% ipython --no-banner

In [1]: import numpy as np

In [2]: np.set_printoptions(precision=2, suppress=True, linewidth=200)

In [3]: A = np.load("run15.npy")

In [4]: print(A)
[[ 1  0  0  0  0  0  0  0  0  0  0]
 [ 2  1  0  0  0  0  0  0  0  0  0]
 [-1  1  1  0  0  0  0  0  0  0  0]
 [-3  2  0  1  0  0  0  0  0  0  0]
 [ 1  2  3  2  1  0  0  0  0  0  0]
 [ 2  2  2  2  0  1  0  0  0  0  0]
 [-2 -2  0 -3  0  2  1  0  0  0  0]
 [-1  3  1  2  0  2  3  1  0  0  0]
 [-3 -3  0  2 -1  2 -3 -1  1  0  0]
 [-2  0  0 -1 -1  1 -2 -2 -2  1  0]
 [-3 -2  0  2 -3  0 -2 -2  2 -3  1]]

In [5]: print([round(float(x), 2) for x in np.linalg.svd(A, compute_uv=False)[:3]])
[9.66, 7.12, 5.46]

In [6]: print(round(float(np.linalg.norm(A, 2) / np.linalg.norm(A)), 2))
0.66

In [7]: print(np.linalg.matrix_rank(A, rtol=0.1))
7

In [8]: vec = np.array([0, 1, 2, 1, -3, 1, -1, 1, 0, 3, -3])

In [9]: h = np.maximum(A @ vec, 0)

In [10]: print(np.tanh(A @ vec))
[ 0.    0.76  1.    1.    1.    1.   -1.    1.    1.    1.   -1.  ]

In [11]: print(h)
[0 1 3 3 7 9 0 7 6 6 0]

In [12]: print(A.T @ h)
[-22  45  49  55  -5  41  -9 -11  -6   6   0]

In [13]: print(np.flatnonzero(h > 1e-9))
[1 2 3 4 5 7 8 9]

In [14]: print(np.maximum(A @ vec, 0) - np.maximum(-A @ vec, 0))
[ 0  1  3  3  7  9 -4  7  6  6 -3]

In [15]: W0 = np.loadtxt("layer9.csv", delimiter=",")

In [16]: print(W0)
[[ 3.  0.  0.  2.  2.  2.  0.  0.  1.]
 [ 1. -2.  0.  0.  2.  1.  2.  2.  0.]
 [ 0.  0.  5. -1.  5.  2.  6.  8. -2.]
 [ 0.  0.  1.  1.  1.  5.  4.  6. -9.]
 [ 0.  0.  5. -6.  3. -9. -1. -5.  3.]
 [ 0.  0. -6.  9. -4. -2.  2.  1.  0.]
 [ 0.  0.  7. -6. -2.  9.  7.  7.  7.]
 [ 0.  0. -5.  6. -5.  8.  5. -8.  1.]
 [ 0.  0.  4.  3. -7.  5.  1.  6.  2.]]

In [17]: w1 = np.array([[-3, 2, -3],
    ...:     [-3, -2, -3],
    ...:     [-1, -2, 3],
    ...:     [-1, -3, -2],
    ...:     [2, 2, 1],
    ...:     [0, -1, -2],
    ...:     [3, -1, -1],
    ...:     [0, 0, -3],
    ...:     [2, -1, -2]])

In [18]: coef = np.array([1, 3, 1])

In [19]: H = np.maximum(W0 @ w1 + coef, 0)

In [20]: print((H > 0).mean(axis=0))
[0.56 0.33 0.11]

In [21]: C = np.array([[-1, -1, 1], [-2, -4, 0], [2, 4, -3]])

In [22]: print(H @ C)
[[  -8.  -16.    0.]
 [ -34.  -54.   14.]
 [ -21.  -21.   21.]
 [   0.    0.    0.]
 [  59.  129. -166.]
 [   0.    0.    0.]
 [ -31.  -31.   31.]
 [  -7.   -7.    7.]
 [   0.    0.    0.]]

In [23]: data = np.array([[3, 3, 6, 7, -8, 0, 4, 5, 4],
    ...:     [-8, 3, -6, -4, -9, -3, -5, -2, 4],
    ...:     [6, 0, 1, 3, 0, 2, -5, -7, 2],
    ...:     [-3, 1, -6, 2, 7, 4, 9, -5, 9],
    ...:     [2, -9, 4, -3, 8, 3, 0, -2, 7]])

In [24]: M2 = data[0, 0] * data[1:] - np.outer(data[1:, 0], data[0])

In [25]: print(M2)
[[  0  33  30  44 -91  -9  17  34  44]
 [  0 -18 -33 -33  48   6 -39 -51 -18]
 [  0  12   0  27  -3  12  39   0  39]
 [  0 -33   0 -23  40   9  -8 -16  13]]

In [26]: print(data[:, 0] / data[0, 0])
[ 1.   -2.67  2.   -1.    0.67]

In [27]: print(np.linalg.matrix_rank(M2), np.linalg.matrix_rank(data))
4 5

In [28]: K = np.load("data.npy")

In [29]: print(K)
[[ 1 -1  1 -1]
 [ 1  0  0  0]
 [ 1  1  1  1]]

In [30]: rng = np.random.default_rng(252876)

In [31]: M2 = K + rng.integers(-2, 3, (3, 2)) @ rng.integers(-2, 3, (2, 4))

In [32]: print(M2)
[[-1  0  2  1]
 [ 3  0  4  2]
 [ 2  0 -2 -2]]

In [33]: print(M2 - K)
[[-2  1  1  2]
 [ 2  0  4  2]
 [ 1 -1 -3 -3]]

In [34]: def softmax(z):
    ...:     e = np.exp(z - z.max(axis=-1, keepdims=True))
    ...:     return e / e.sum(axis=-1, keepdims=True)
    ...: 

In [35]: print(softmax(M2).sum(axis=1))
[1. 1. 1.]

In [36]: print(np.round(softmax(10 * M2[2]), 2) + 0)
[1. 0. 0. 0.]

In [37]: scores = M2 @ M2.T / np.sqrt(4)

In [38]: print(softmax(scores).round(6).argmax(axis=1))
[1 1 2]

In [39]: print(softmax(scores)[2] @ M2)
[ 2.  0. -2. -2.]

In [40]: f, r1 = K[1], K[2]

In [41]: print(f @ r1)
1

In [42]: p = (f @ r1) / (f @ f) * f

In [43]: print(r1 - p)
[0. 1. 1. 1.]

In [44]: print(p)
[1. 0. 0. 0.]

In [45]: print(round(float(np.linalg.norm(f + r1) ** 2 + np.linalg.norm(f - r1) ** 2), 2))
10.0

In [46]: print((r1 - p) @ f)
0.0

In [47]: vec = np.array([5, 8, -2, -4])

In [48]: print((K @ vec).argmax())
2

In [49]: print(K * vec)
[[ 5 -8 -2  4]
 [ 5  0  0  0]
 [ 5  8 -2 -4]]

In [50]: print(np.einsum("ij,j->i", K, vec))
[-1  5  7]

In [51]: print(K @ np.ones(4))
[0. 1. 4.]

In [52]: print((K * vec).sum(axis=1))
[-1  5  7]
